In [1]: import numpy as np

In [2]: import numpy.linalg as la

In [3]: np.set_printoptions(suppress=True, linewidth=140)

In [4]: rnd = lambda a: np.round(a, 3) + 0

In [5]: W0 = np.loadtxt("sample16.csv", delimiter=",")

In [6]: W0
Out[6]: 
array([[-0.31 ,  0.964,  0.31 ],
       [ 0.446, -0.995, -0.446],
       [-0.08 ,  0.462,  0.08 ],
       [-0.08 ,  0.462,  0.08 ],
       [ 0.821, -1.   , -0.821],
       [-0.31 ,  0.964,  0.31 ],
       [-0.08 ,  0.462,  0.08 ],
       [ 0.762, -1.   , -0.762],
       [ 0.235, -0.905, -0.235],
       [-0.345,  0.978,  0.345],
       [-0.197,  0.848,  0.197],
       [-0.446,  0.995,  0.446],
       [-0.04 ,  0.245,  0.04 ],
       [ 0.235, -0.905, -0.235],
       [-0.04 ,  0.245,  0.04 ],
       [-0.38 ,  0.987,  0.38 ],
       [ 0.38 , -0.987, -0.38 ],
       [ 0.119, -0.635, -0.119],
       [-0.345,  0.978,  0.345],
       [ 0.235, -0.905, -0.235],
       [-0.31 ,  0.964,  0.31 ],
       [-0.686,  1.   ,  0.686]])

In [7]: left, sigma, vt = la.svd(W0)

In [8]: V = vt[:(sigma > 1e-8).sum()]

In [9]: rng = np.random.default_rng(765)

In [10]: x0 = W0[19] + 4 * W0[21] + rng.integers(2) * np.eye(3)[2]

In [11]: rnd(x0)
Out[11]: array([-2.509,  3.095,  3.509])

In [12]: la.matrix_rank(np.vstack([W0, x0]))
Out[12]: np.int64(3)

In [13]: rnd(np.diag(V.T @ V))
Out[13]: array([0.5, 1. , 0.5])

In [14]: t = rng.uniform(0, 2 * np.pi, 28)

In [15]: q, _ = la.qr(np.array([[-0.4, 0.5], [0.9, -0.8], [-0.9, -0.7], [0.7, 0.9]]))

In [16]: mat = 10 * np.c_[np.cos(t), np.sin(t)] @ q.T

In [17]: rnd(mat)
Out[17]: 
array([[ 3.505, -5.678, -4.513,  5.925],
       [-3.647,  5.989,  4.245, -5.728],
       [-2.147,  2.865,  6.206, -6.977],
       [-3.478,  5.62 ,  4.561, -5.96 ],
       [-4.656,  8.612, -0.003, -2.038],
       [-2.279,  3.129,  6.091, -6.923],
       [-2.878,  4.352,  5.45 , -6.563],
       [-2.348,  5.456, -6.257,  5.057],
       [ 0.788, -2.712,  7.047, -6.509],
       [-2.107,  5.044, -6.446,  5.345],
       [ 1.222, -1.049, -6.802,  7.151],
       [ 1.032, -3.153,  6.985, -6.341],
       [ 4.391, -8.581,  2.594, -0.598],
       [ 4.639, -8.502, -0.431,  2.453],
       [ 4.361, -7.656, -2.29 ,  4.138],
       [-1.88 ,  4.653, -6.598,  5.593],
       [ 2.193, -5.191,  6.382, -5.246],
       [-3.714,  6.136,  4.111, -5.626],
       [-2.469,  3.513,  5.909, -6.83 ],
       [-4.52 ,  8.091,  1.502, -3.442],
       [-4.536,  8.138,  1.402, -3.352],
       [-4.377,  8.566, -2.651,  0.66 ],
       [ 4.493, -8.012, -1.662,  3.586],
       [-3.329,  7.071, -5.138,  3.538],
       [ 4.626, -8.745,  1.071,  0.986],
       [ 4.65 , -8.564, -0.2  ,  2.233],
       [-4.609,  8.38 ,  0.809, -2.807],
       [ 0.584,  0.172, -7.026,  7.09 ]])

In [18]: [round(float(x), 3) for x in la.svd(mat, compute_uv=False)[:3]]
Out[18]: [40.784, 33.715, 0.0]

In [19]: np.argsort(-la.norm(mat, axis=0).round(6), kind="stable")[:3]
Out[19]: array([1, 3, 2])
